$ python -q
>>> import numpy as np
>>> np.set_printoptions(precision=1, suppress=True, linewidth=200)
>>> tidy = lambda a: np.round(a, 1) + 0
>>> W0 = np.load("run1.npy")
>>> W0
array([[ 0,  0,  0, -2,  0, -6],
       [ 0,  0,  0, -2,  0,  0],
       [ 0,  0,  0, -4, -4, -4],
       [-2,  0, -6, -1,  0, -3],
       [-2,  0,  0, -1,  0,  0],
       [-4, -4, -4, -2, -2, -2]])
>>> rng = np.random.default_rng(835)
>>> labels = rng.permutation(6)
>>> labels
array([4, 2, 5, 3, 0, 1])
>>> out = W0[labels][:, labels]
>>> print(np.allclose(out, W0))
False
>>> tidy(np.linalg.det(out)), tidy(np.linalg.det(W0[labels]))
(np.float64(-2304.0), np.float64(2304.0))
>>> x = np.array([2, 8, 8, -8, -4, -7])
>>> rhs = W0 @ x
>>> beta, lr = np.zeros(6), 1 / np.linalg.norm(W0, 2) ** 2
>>> for i in range(30):
...     beta -= lr * W0.T @ (W0 @ beta - rhs)
...     if i % 5 == 0: print(i, round(np.linalg.norm(W0 @ beta - rhs), 1))
... 
0 64.5
5 11.8
10 8.4
15 7.0
20 6.0
25 5.2
>>> tidy(beta)
array([ 3.9,  6. ,  7.6, -7.8, -3.9, -7.2])
>>> tidy(np.linalg.cond(W0))
np.float64(9.3)
>>> J = -2 * np.eye(4) + np.eye(4, k=1)
>>> J
array([[-2.,  1.,  0.,  0.],
       [ 0., -2.,  1.,  0.],
       [ 0.,  0., -2.,  1.],
       [ 0.,  0.,  0., -2.]])
>>> O, Rm = np.linalg.qr(J)
>>> np.allclose(Rm.T @ Rm, J.T @ J)
True
>>> np.trace(O @ O.T)
np.float64(4.0)
>>> np.abs(np.diag(Rm))
array([2., 2., 2., 2.])
>>> Rm
array([[-2.,  1.,  0.,  0.],
       [ 0., -2.,  1.,  0.],
       [ 0.,  0., -2.,  1.],
       [ 0.,  0.,  0., -2.]])
>>> O @ Rm
array([[-2.,  1.,  0.,  0.],
       [ 0., -2.,  1.,  0.],
       [ 0.,  0., -2.,  1.],
       [ 0.,  0.,  0., -2.]])
>>> r0 = np.array([9, 3, 1])
>>> print(np.correlate(J[3], J[0], "full"))
[ 0.  0.  0.  0.  0. -2.  4.]
>>> np.polyval(r0, J[3])
array([ 1.,  1.,  1., 31.])
>>> r0, v = J[1], J[0]
>>> r0 @ r0
np.float64(5.0)
>>> r0 @ v
np.float64(-2.0)
>>> p = (r0 @ v) / (r0 @ r0) * r0
>>> tidy(v - p)
array([-2. ,  0.2,  0.4,  0. ])
>>> print(tidy(np.linalg.norm(r0 + v) ** 2 + np.linalg.norm(r0 - v) ** 2))
20.0
>>> print(np.outer(r0, v))
[[-0.  0.  0.  0.]
 [ 4. -2. -0. -0.]
 [-2.  1.  0.  0.]
 [-0.  0.  0.  0.]]
>>> tidy((v - p) @ r0)
np.float64(0.0)
